% ipython --no-banner

In [1]: import numpy as np

In [2]: np.set_printoptions(precision=1, suppress=True, linewidth=100, floatmode="fixed")

In [3]: rnd = lambda a: np.round(a, 1) + 0

In [4]: X = np.loadtxt("data.csv", delimiter=",")

In [5]: rnd(X)
Out[5]: 
array([[ -7.2,   2.7,  -6.3,   5.9, -12.9,  22.4,  11.5,  11.6, -27.3, -25.3],
       [ -6.3,   1.8,  -5.2,   2.9,  -8.1,  14.4,   8.2,   8.9, -18.5, -16.6],
       [ -6.0,   1.5,  -4.8,   1.9,  -6.5,  11.7,   7.0,   7.9, -15.4, -13.7],
       [ -5.8,   1.3,  -4.6,   1.4,  -5.6,  10.4,   6.4,   7.4, -13.9, -12.2],
       [ -5.5,   1.1,  -4.4,   1.0,  -4.9,   9.1,   5.9,   6.9, -12.5, -10.9],
       [ -5.2,   0.8,  -4.0,   0.3,  -3.7,   7.2,   5.0,   6.1, -10.2,  -8.7],
       [ -4.8,   0.5,  -3.7,  -0.2,  -2.7,   5.7,   4.3,   5.4,  -8.3,  -7.0],
       [ -3.9,  -0.1,  -2.9,  -1.1,  -0.8,   2.6,   2.8,   3.8,  -4.5,  -3.6],
       [ -3.8,  -0.1,  -2.9,  -1.1,  -0.7,   2.5,   2.8,   3.7,  -4.4,  -3.4],
       [ -2.7,  -0.6,  -2.0,  -1.6,   0.7,   0.4,   1.6,   2.2,  -1.4,  -0.9],
       [ -1.1,  -0.8,  -0.9,  -1.2,   1.2,  -0.7,   0.5,   0.5,   0.6,   0.6],
       [  0.3,   1.0,   0.4,   0.8,  -1.1,   0.6,  -0.2,   0.2,  -0.9,  -0.6],
       [  0.2,   2.7,   0.7,   1.7,  -2.7,   1.1,  -0.6,   0.7,  -2.3,  -1.3],
       [ -0.5,   5.8,   0.9,   2.6,  -4.9,   0.8,  -1.4,   2.0,  -4.0,  -1.3],
       [ -4.0,  14.5,   0.9,   2.7,  -8.5,  -4.2,  -5.0,   6.1,  -5.0,   2.7],
       [ -4.0,  14.5,   0.9,   2.7,  -8.5,  -4.2,  -5.0,   6.1,  -5.0,   2.7],
       [ -4.9,  16.3,   0.9,   2.4,  -9.0,  -5.8,  -5.9,   7.0,  -4.8,   4.0],
       [-14.8,  34.0,   0.1,  -3.1, -10.1, -27.1, -16.6,  15.1,   2.7,  23.4],
       [-15.2,  34.7,   0.1,  -3.4, -10.1, -28.2, -17.1,  15.4,   3.2,  24.3]])

In [6]: # null space of dimension 7

In [7]: rank = np.linalg.matrix_rank(X)

In [8]: rank
Out[8]: np.int64(3)

In [9]: ns = np.linalg.svd(X)[2][rank:].T

In [10]: np.allclose(X @ ns, 0)
Out[10]: True

In [11]: ns.shape
Out[11]: (10, 7)

In [12]: [int(np.linalg.matrix_rank(X[:i])) for i in range(1, len(X) + 1)]
Out[12]: [1, 2, 3, 3, 3, 3, 3, 3, 3, 3, 3, 3, 3, 3, 3, 3, 3, 3, 3]

In [13]: [int(np.linalg.matrix_rank(X[:, :j + 1])) for j in range(10)]
Out[13]: [1, 2, 3, 3, 3, 3, 3, 3, 3, 3]

In [14]: T = np.stack([X, -1 * X, X[::-1]])

In [15]: T.shape
Out[15]: (3, 19, 10)

In [16]: rnd(np.linalg.norm(T, axis=(1, 2)))
Out[16]: array([120.7, 120.7, 120.7])

In [17]: rnd(np.einsum("bij,cij->bc", T, T))
Out[17]: 
array([[ 14557.7, -14557.7,  -2462.1],
       [-14557.7,  14557.7,   2462.1],
       [ -2462.1,   2462.1,  14557.7]])

In [18]: (T @ X.T).shape
Out[18]: (3, 19, 19)

In [19]: data = np.loadtxt("out6.csv", delimiter=",")

In [20]: data
Out[20]: 
array([[ 0.3,  0.3, -0.2, -0.2, -0.3, -0.4,  1.9, -0.4,  0.9, -0.9],
       [ 0.3, -0.3, -0.3, -0.3,  0.5,  0.7,  1.0,  0.5, -1.2, -1.3],
       [-0.2, -0.3, -1.9,  0.5,  0.0, -1.0,  0.3,  0.5,  0.1,  0.0],
       [-0.2, -0.3,  0.5,  0.2, -0.8,  1.4,  0.5, -0.8, -0.3,  0.4],
       [-0.3,  0.5,  0.0, -0.8, -1.1, -0.1, -1.1, -0.4, -0.1, -0.8],
       [-0.4,  0.7, -1.0,  1.4, -0.1, -0.5, -0.3, -0.4, -0.8, -0.2],
       [ 1.9,  1.0,  0.3,  0.5, -1.1, -0.3, -0.7,  0.7,  0.1, -0.6],
       [-0.4,  0.5,  0.5, -0.8, -0.4, -0.4,  0.7,  1.0, -0.4, -0.8],
       [ 0.9, -1.2,  0.1, -0.3, -0.1, -0.8,  0.1, -0.4, -0.5, -0.3],
       [-0.9, -1.3,  0.0,  0.4, -0.8, -0.2, -0.6, -0.8, -0.3, -1.6]])

In [21]: x0 = np.array([2, -8, 0, -8, 9, -5, -2, 6, 5, 0])

In [22]: rnd(data @ (2 * x0))
Out[22]: array([ -5.2,   2.8,  11.8, -42.2, -16.6, -43.6, -21.0,   5.2,  23.6, -11.8])

In [23]: data @ np.eye(10)[9]
Out[23]: array([-0.9, -1.3,  0.0,  0.4, -0.8, -0.2, -0.6, -0.8, -0.3, -1.6])

In [24]: rnd(data @ np.ones(10))
Out[24]: array([ 1.0, -0.4, -2.0,  0.6, -4.2, -1.6,  1.8, -0.5, -2.5, -6.1])

In [25]: np.linalg.norm(data @ x0) <= np.linalg.norm(data, 2) * np.linalg.norm(x0) + 1e-9
Out[25]: np.True_

In [26]: rnd((data * x0).sum(axis=1))
Out[26]: array([ -2.6,   1.4,   5.9, -21.1,  -8.3, -21.8, -10.5,   2.6,  11.8,  -5.9])

In [27]: np.sign((data @ x0).round(6))
Out[27]: array([-1.0,  1.0,  1.0, -1.0, -1.0, -1.0, -1.0,  1.0,  1.0, -1.0])

In [28]: rnd(data * x0)
Out[28]: 
array([[  0.6,  -2.4,   0.0,   1.6,  -2.7,   2.0,  -3.8,  -2.4,   4.5,   0.0],
       [  0.6,   2.4,   0.0,   2.4,   4.5,  -3.5,  -2.0,   3.0,  -6.0,   0.0],
       [ -0.4,   2.4,   0.0,  -4.0,   0.0,   5.0,  -0.6,   3.0,   0.5,   0.0],
       [ -0.4,   2.4,   0.0,  -1.6,  -7.2,  -7.0,  -1.0,  -4.8,  -1.5,   0.0],
       [ -0.6,  -4.0,   0.0,   6.4,  -9.9,   0.5,   2.2,  -2.4,  -0.5,   0.0],
       [ -0.8,  -5.6,   0.0, -11.2,  -0.9,   2.5,   0.6,  -2.4,  -4.0,   0.0],
       [  3.8,  -8.0,   0.0,  -4.0,  -9.9,   1.5,   1.4,   4.2,   0.5,   0.0],
       [ -0.8,  -4.0,   0.0,   6.4,  -3.6,   2.0,  -1.4,   6.0,  -2.0,   0.0],
       [  1.8,   9.6,   0.0,   2.4,  -0.9,   4.0,  -0.2,  -2.4,  -2.5,   0.0],
       [ -1.8,  10.4,   0.0,  -3.2,  -7.2,   1.0,   1.2,  -4.8,  -1.5,   0.0]])

In [29]: rnd(np.einsum("ij,j->i", data, x0))
Out[29]: array([ -2.6,   1.4,   5.9, -21.1,  -8.3, -21.8, -10.5,   2.6,  11.8,  -5.9])

In [30]: rnd(data @ x0)
Out[30]: array([ -2.6,   1.4,   5.9, -21.1,  -8.3, -21.8, -10.5,   2.6,  11.8,  -5.9])

In [31]: A2 = np.linalg.invert(data)
---------------------------------------------------------------------------
AttributeError                            Traceback (most recent call last)
Cell In[31], line 1
----> 1 A2 = np.linalg.invert(data)

AttributeError: module 'numpy.linalg' has no attribute 'invert'

In [32]: A2 = np.linalg.inv(data)

In [33]: rnd(np.linalg.inv(A2))
Out[33]: 
array([[ 0.3,  0.3, -0.2, -0.2, -0.3, -0.4,  1.9, -0.4,  0.9, -0.9],
       [ 0.3, -0.3, -0.3, -0.3,  0.5,  0.7,  1.0,  0.5, -1.2, -1.3],
       [-0.2, -0.3, -1.9,  0.5,  0.0, -1.0,  0.3,  0.5,  0.1,  0.0],
       [-0.2, -0.3,  0.5,  0.2, -0.8,  1.4,  0.5, -0.8, -0.3,  0.4],
       [-0.3,  0.5,  0.0, -0.8, -1.1, -0.1, -1.1, -0.4, -0.1, -0.8],
       [-0.4,  0.7, -1.0,  1.4, -0.1, -0.5, -0.3, -0.4, -0.8, -0.2],
       [ 1.9,  1.0,  0.3,  0.5, -1.1, -0.3, -0.7,  0.7,  0.1, -0.6],
       [-0.4,  0.5,  0.5, -0.8, -0.4, -0.4,  0.7,  1.0, -0.4, -0.8],
       [ 0.9, -1.2,  0.1, -0.3, -0.1, -0.8,  0.1, -0.4, -0.5, -0.3],
       [-0.9, -1.3,  0.0,  0.4, -0.8, -0.2, -0.6, -0.8, -0.3, -1.6]])

In [34]: rnd(data @ A2)
Out[34]: 
array([[1.0, 0.0, 0.0, 0.0, 0.0, 0.0, 0.0, 0.0, 0.0, 0.0],
       [0.0, 1.0, 0.0, 0.0, 0.0, 0.0, 0.0, 0.0, 0.0, 0.0],
       [0.0, 0.0, 1.0, 0.0, 0.0, 0.0, 0.0, 0.0, 0.0, 0.0],
       [0.0, 0.0, 0.0, 1.0, 0.0, 0.0, 0.0, 0.0, 0.0, 0.0],
       [0.0, 0.0, 0.0, 0.0, 1.0, 0.0, 0.0, 0.0, 0.0, 0.0],
       [0.0, 0.0, 0.0, 0.0, 0.0, 1.0, 0.0, 0.0, 0.0, 0.0],
       [0.0, 0.0, 0.0, 0.0, 0.0, 0.0, 1.0, 0.0, 0.0, 0.0],
       [0.0, 0.0, 0.0, 0.0, 0.0, 0.0, 0.0, 1.0, 0.0, 0.0],
       [0.0, 0.0, 0.0, 0.0, 0.0, 0.0, 0.0, 0.0, 1.0, 0.0],
       [0.0, 0.0, 0.0, 0.0, 0.0, 0.0, 0.0, 0.0, 0.0, 1.0]])

In [35]: rnd(A2)
Out[35]: 
array([[ 0.1,  0.2,  0.0,  0.0,  0.0, -0.1,  0.2, -0.3,  0.2, -0.2],
       [ 0.2,  0.0, -0.2, -0.1,  0.2,  0.3,  0.0,  0.0, -0.2, -0.3],
       [ 0.0, -0.2, -0.5, -0.1, -0.3,  0.1,  0.0,  0.3,  0.1,  0.1],
       [ 0.0, -0.1, -0.1,  0.0, -0.5,  0.2,  0.2,  0.0, -0.2,  0.3],
       [ 0.0,  0.2, -0.3, -0.5, -0.1,  0.1, -0.2, -0.3, -0.1,  0.0],
       [-0.1,  0.3,  0.1,  0.2,  0.1, -0.2,  0.1, -0.3, -0.4,  0.0],
       [ 0.2,  0.0,  0.0,  0.2, -0.2,  0.1, -0.1,  0.2,  0.1, -0.1],
       [-0.3,  0.0,  0.3,  0.0, -0.3, -0.3,  0.2,  0.3, -0.3,  0.1],
       [ 0.2, -0.2,  0.1, -0.2, -0.1, -0.4,  0.1, -0.3, -0.4,  0.2],
       [-0.2, -0.3,  0.1,  0.3,  0.0,  0.0, -0.1,  0.1,  0.2, -0.3]])

In [36]: rnd(np.linalg.det(data) * np.linalg.det(A2))
Out[36]: np.float64(1.0)

In [37]: ev, vecs = np.linalg.eigh(A2)

In [38]: rnd(ev)
Out[38]: array([-1.0, -0.9, -0.5, -0.3, -0.3, -0.3,  0.3,  0.5,  0.5,  1.1])

In [39]: rnd(np.linalg.eigvalsh(A2 @ A2))
Out[39]: array([0.1, 0.1, 0.1, 0.1, 0.2, 0.2, 0.2, 0.9, 1.1, 1.1])

In [40]: rnd(np.linalg.eigvalsh(A2 + -2 * np.eye(10)))
Out[40]: array([-3.0, -2.9, -2.5, -2.3, -2.3, -2.3, -1.7, -1.5, -1.5, -0.9])

In [41]: np.all(np.linalg.eigvalsh(data) > 0)
Out[41]: np.False_

In [42]: rng = np.random.default_rng(60)

In [43]: idx = rng.permutation(10)

In [44]: idx
Out[44]: array([7, 5, 0, 6, 8, 4, 9, 3, 2, 1])

In [45]: A2 = data[idx][:, idx]

In [46]: np.allclose(A2, data)
Out[46]: False

In [47]: rnd(np.linalg.det(A2)), rnd(np.linalg.det(data[idx]))
Out[47]: (np.float64(686.3), np.float64(-686.3))

In [48]: np.diag(A2)
Out[48]: array([ 1.0, -0.5,  0.3, -0.7, -0.5, -1.1, -1.6,  0.2, -1.9, -0.3])

In [49]: np.trace(A2)
Out[49]: np.float64(-5.1)

In [50]: rnd(np.sort(np.abs(np.linalg.eigvals(A2))))
Out[50]: array([0.9, 1.0, 1.1, 2.0, 2.1, 2.1, 3.0, 3.0, 3.0, 3.1])

In [51]: mat = np.loadtxt("run11.csv", delimiter=",")

In [52]: mat
Out[52]: 
array([[ 0.0,  2.0,  0.0,  0.0],
       [-5.0, -2.0,  0.0,  0.0],
       [ 5.0,  0.0,  0.0,  3.0],
       [ 0.0,  0.0, -2.0,  0.0],
       [ 0.0,  0.0,  1.0,  0.0],
       [ 0.0, -4.0,  0.0,  2.0],
       [ 0.0,  0.0,  0.0,  1.0],
       [ 0.0,  0.0,  0.0,  0.0],
       [ 2.0,  0.0,  0.0,  0.0]])

In [53]: idx = rng.permutation(4)

In [54]: A2 = mat[:, idx] * rng.choice([-1, 1], 4)

In [55]: A2
Out[55]: 
array([[ 2.0, -0.0, -0.0,  0.0],
       [-2.0, -0.0, -0.0, -5.0],
       [ 0.0, -3.0, -0.0,  5.0],
       [ 0.0, -0.0,  2.0,  0.0],
       [ 0.0, -0.0, -1.0,  0.0],
       [-4.0, -2.0, -0.0,  0.0],
       [ 0.0, -1.0, -0.0,  0.0],
       [ 0.0, -0.0, -0.0,  0.0],
       [ 0.0, -0.0, -0.0,  2.0]])

In [56]: Uu, _, VT = np.linalg.svd(mat.T @ A2)

In [57]: rnd(Uu @ VT)
Out[57]: 
array([[ 0.0,  0.0,  0.0,  1.0],
       [ 1.0,  0.0,  0.0,  0.0],
       [ 0.0,  0.0, -1.0,  0.0],
       [ 0.0, -1.0,  0.0,  0.0]])

In [58]: rnd(np.linalg.lstsq(mat, A2)[0])
Out[58]: 
array([[ 0.0,  0.0,  0.0,  1.0],
       [ 1.0,  0.0,  0.0,  0.0],
       [ 0.0,  0.0, -1.0,  0.0],
       [ 0.0, -1.0,  0.0,  0.0]])

In [59]: idx
Out[59]: array([1, 3, 2, 0])

In [60]: P = mat @ np.linalg.solve(mat.T @ mat, mat.T)

In [61]: np.linalg.matrix_rank(np.eye(9) - P)
Out[61]: np.int64(5)

In [62]: rnd(P @ mat[:, 3])
Out[62]: array([0.0, 0.0, 3.0, 0.0, 0.0, 2.0, 1.0, 0.0, 0.0])

In [63]: rnd(np.diag(P))
Out[63]: array([0.4, 0.7, 0.8, 0.8, 0.2, 0.7, 0.2, 0.0, 0.2])

In [64]: A2 = np.array([[2, 4, 1, 2, 2, 0, 4, 0, 3, 4, 3, 1, 0, 5],
    ...:     [3, 3, 4, 1, 4, 1, 0, 5, 4, 1, 0, 5, 3, 4],
    ...:     [3, 1, 1, 2, 0, 1, 3, 2, 0, 4, 4, 2, 0, 4],
    ...:     [3, 0, 1, 1, 2, 0, 0, 4, 4, 4, 3, 2, 3, 0],
    ...:     [0, 4, 1, 2, 5, 1, 5, 3, 0, 3, 0, 5, 4, 2],
    ...:     [2, 4, 2, 4, 5, 5, 3, 4, 3, 2, 5, 5, 3, 3],
    ...:     [1, 1, 2, 5, 4, 1, 3, 0, 3, 5, 3, 2, 3, 2],
    ...:     [5, 5, 4, 4, 3, 0, 0, 3, 4, 5, 3, 5, 3, 0],
    ...:     [5, 3, 5, 5, 5, 3, 5, 1, 3, 1, 0, 5, 3, 4],
    ...:     [0, 2, 3, 3, 2, 2, 1, 4, 5, 0, 1, 0, 3, 3],
    ...:     [1, 2, 1, 0, 4, 3, 4, 1, 3, 2, 1, 3, 5, 5],
    ...:     [3, 4, 2, 2, 1, 2, 1, 4, 5, 5, 2, 2, 3, 4],
    ...:     [5, 5, 4, 2, 4, 1, 0, 2, 5, 0, 0, 2, 1, 3],
    ...:     [5, 0, 0, 4, 2, 4, 1, 2, 3, 2, 4, 3, 4, 5]])

In [65]: W0 = A2.T @ A2

In [66]: W0
Out[66]: 
array([[146, 108,  98, 110, 113,  66,  63,  94, 132, 101,  82, 125,  96, 119],
       [108, 142, 102, 101, 130,  61,  83,  99, 129, 100,  66, 127,  97, 117],
       [ 98, 102,  99,  91, 108,  50,  58,  83, 114,  70,  46, 104,  82,  91],
       [110, 101,  91, 129, 121,  73,  85,  84, 119, 103,  87, 118, 101, 111],
       [113, 130, 108, 121, 165,  83, 106, 105, 137, 102,  74, 152, 130, 131],
       [ 66,  61,  50,  73,  83,  72,  61,  62,  77,  50,  57,  81,  78,  91],
       [ 63,  83,  58,  85, 106,  61, 112,  52,  70,  84,  59,  98,  83, 109],
       [ 94,  99,  83,  84, 105,  62,  52, 121, 122,  88,  70, 113, 102,  99],
       [132, 129, 114, 119, 137,  77,  70, 122, 177, 113,  87, 125, 125, 138],
       [101, 100,  70, 103, 102,  50,  84,  88, 113, 146, 100, 112,  99, 106],
       [ 82,  66,  46,  87,  74,  57,  59,  70,  87, 100,  99,  82,  72,  88],
       [125, 127, 104, 118, 152,  81,  98, 113, 125, 112,  82, 164, 127, 126],
       [ 96,  97,  82, 101, 130,  78,  83, 102, 125,  99,  72, 127, 130, 116],
       [119, 117,  91, 111, 131,  91, 109,  99, 138, 106,  88, 126, 116, 174]])

In [67]: # symmetric

In [68]: f = np.array([1, 0, 3])

In [69]: np.polyval(f, W0[2])
Out[69]: 
array([ 9607, 10407,  9804,  8284, 11667,  2503,  3367,  6892, 12999,  4903,  2119, 10819,  6727,
        8284])

In [70]: np.cross(W0[2, :3], W0[5, :3])
Out[70]: array([-939, 1634, -754])
